$ python3 -q
>>> import numpy as np
>>> np.set_printoptions(suppress=True, linewidth=160)
>>> tidy = lambda a: np.round(a, 1) + 0
>>> E = np.load("case13.npy")
>>> print(E)
[[ -3  -3  -3  -3  -3  -3  -3  -3]
 [ -3  -6  -6  -6  -6  -6  -6  -6]
 [ -3  -6  -9  -9  -9  -9  -9  -9]
 [ -3  -6  -9 -12 -12 -12 -12 -12]
 [ -3  -6  -9 -12 -15 -15 -15 -15]
 [ -3  -6  -9 -12 -15 -18 -18 -18]
 [ -3  -6  -9 -12 -15 -18 -21 -21]
 [ -3  -6  -9 -12 -15 -18 -21 -24]]
>>> ev, V = np.linalg.eigh(E)
>>> vec = np.array([3, 2, 0, 1, 2, 3, 2, 2])
>>> print(np.abs(E).sum(axis=1).max(), tidy(np.abs(ev).max()))
108 88.1
>>> print(tidy(V * np.abs(ev) @ V.T))
[[ 3.  3.  3.  3.  3.  3.  3.  3.]
 [ 3.  6.  6.  6.  6.  6.  6.  6.]
 [ 3.  6.  9.  9.  9.  9.  9.  9.]
 [ 3.  6.  9. 12. 12. 12. 12. 12.]
 [ 3.  6.  9. 12. 15. 15. 15. 15.]
 [ 3.  6.  9. 12. 15. 18. 18. 18.]
 [ 3.  6.  9. 12. 15. 18. 21. 21.]
 [ 3.  6.  9. 12. 15. 18. 21. 24.]]
>>> rng = np.random.default_rng(491442)
>>> lab = rng.permutation(8)
>>> print(lab)
[5 1 7 3 6 2 0 4]
>>> B = E[lab][:, lab]
>>> print(B)
[[-18  -6 -18 -12 -18  -9  -3 -15]
 [ -6  -6  -6  -6  -6  -6  -3  -6]
 [-18  -6 -24 -12 -21  -9  -3 -15]
 [-12  -6 -12 -12 -12  -9  -3 -12]
 [-18  -6 -21 -12 -21  -9  -3 -15]
 [ -9  -6  -9  -9  -9  -9  -3  -9]
 [ -3  -3  -3  -3  -3  -3  -3  -3]
 [-15  -6 -15 -12 -15  -9  -3 -15]]
>>> print(np.allclose(B, E))
False
>>> print(tidy(np.sort(np.abs(np.linalg.eigvals(B)))))
[ 0.8  0.9  1.   1.4  2.1  3.8 10.  88.1]
>>> print(tidy(np.linalg.det(B)), tidy(np.linalg.det(E[lab])))
6561.0 -6561.0
>>> O, V = np.linalg.qr(E[:, :3])[0], np.linalg.qr(E[:, 3:])[0]
>>> sig = np.linalg.svd(O.T @ V, compute_uv=False)
>>> print(tidy(np.linalg.norm(O @ O.T - V @ V.T, 2)))
1.0
>>> print((sig > 0.9).sum())
1
>>> print(tidy(np.degrees(np.arccos(sig.clip(0, 1)))))
[ 4.5 70.5 90. ]
>>> print(tidy(sig))
[1.  0.3 0. ]
>>> f = np.array([-8, -8, -9, 2, 4, 9, -4, -1, 8, -6, 3])
>>> arr = -1 * np.eye(11) + np.outer(f, f)
>>> print(arr)
[[ 63.  64.  72. -16. -32. -72.  32.   8. -64.  48. -24.]
 [ 64.  63.  72. -16. -32. -72.  32.   8. -64.  48. -24.]
 [ 72.  72.  80. -18. -36. -81.  36.   9. -72.  54. -27.]
 [-16. -16. -18.   3.   8.  18.  -8.  -2.  16. -12.   6.]
 [-32. -32. -36.   8.  15.  36. -16.  -4.  32. -24.  12.]
 [-72. -72. -81.  18.  36.  80. -36.  -9.  72. -54.  27.]
 [ 32.  32.  36.  -8. -16. -36.  15.   4. -32.  24. -12.]
 [  8.   8.   9.  -2.  -4.  -9.   4.   0.  -8.   6.  -3.]
 [-64. -64. -72.  16.  32.  72. -32.  -8.  63. -48.  24.]
 [ 48.  48.  54. -12. -24. -54.  24.   6. -48.  35. -18.]
 [-24. -24. -27.   6.  12.  27. -12.  -3.  24. -18.   8.]]
>>> # equal to its transpose
>>> B = np.array([[-5, 5],
...     [-4, -1],
...     [0, 1],
...     [5, 4],
...     [4, 0],
...     [-4, -4],
...     [0, 0],
...     [4, -5],
...     [-4, 1],
...     [-2, 4],
...     [1, -4]])
>>> print(np.linalg.matrix_rank(arr @ B))
2
>>> print(np.einsum("ik,kj->ji", arr, B))
[[-323. -324. -369.   77.  160.  373. -164.  -45.  332. -244.  122.]
 [ 731.  737.  827. -188. -368. -824.  368.   97. -737.  548. -272.]]
>>> print(np.einsum("ij->j", arr))
[ 79.  79.  89. -21. -41. -91.  39.   9. -81.  59. -31.]
>>> print(np.linalg.matrix_rank(np.vstack([arr, B.T])))
11
>>> print(B.T @ arr.T)
[[-323. -324. -369.   77.  160.  373. -164.  -45.  332. -244.  122.]
 [ 731.  737.  827. -188. -368. -824.  368.   97. -737.  548. -272.]]
>>> C2 = arr.T @ arr
>>> print(tidy(np.linalg.eigvalsh(C2)[::-1]))
[189225.      1.      1.      1.      1.      1.      1.      1.      1.      1.      1.]
>>> print(C2)
[[ 27777.  27776.  31248.  -6944. -13888. -31248.  13888.   3472. -27776.  20832. -10416.]
 [ 27776.  27777.  31248.  -6944. -13888. -31248.  13888.   3472. -27776.  20832. -10416.]
 [ 31248.  31248.  35155.  -7812. -15624. -35154.  15624.   3906. -31248.  23436. -11718.]
 [ -6944.  -6944.  -7812.   1737.   3472.   7812.  -3472.   -868.   6944.  -5208.   2604.]
 [-13888. -13888. -15624.   3472.   6945.  15624.  -6944.  -1736.  13888. -10416.   5208.]
 [-31248. -31248. -35154.   7812.  15624.  35155. -15624.  -3906.  31248. -23436.  11718.]
 [ 13888.  13888.  15624.  -3472.  -6944. -15624.   6945.   1736. -13888.  10416.  -5208.]
 [  3472.   3472.   3906.   -868.  -1736.  -3906.   1736.    435.  -3472.   2604.  -1302.]
 [-27776. -27776. -31248.   6944.  13888.  31248. -13888.  -3472.  27777. -20832.  10416.]
 [ 20832.  20832.  23436.  -5208. -10416. -23436.  10416.   2604. -20832.  15625.  -7812.]
 [-10416. -10416. -11718.   2604.   5208.  11718.  -5208.  -1302.  10416.  -7812.   3907.]]
>>> print((arr @ arr.T).shape)
(11, 11)
>>> print(np.diag(C2))
[27777. 27777. 35155.  1737.  6945. 35155.  6945.   435. 27777. 15625.  3907.]
>>> print(np.linalg.matrix_rank(C2))
11
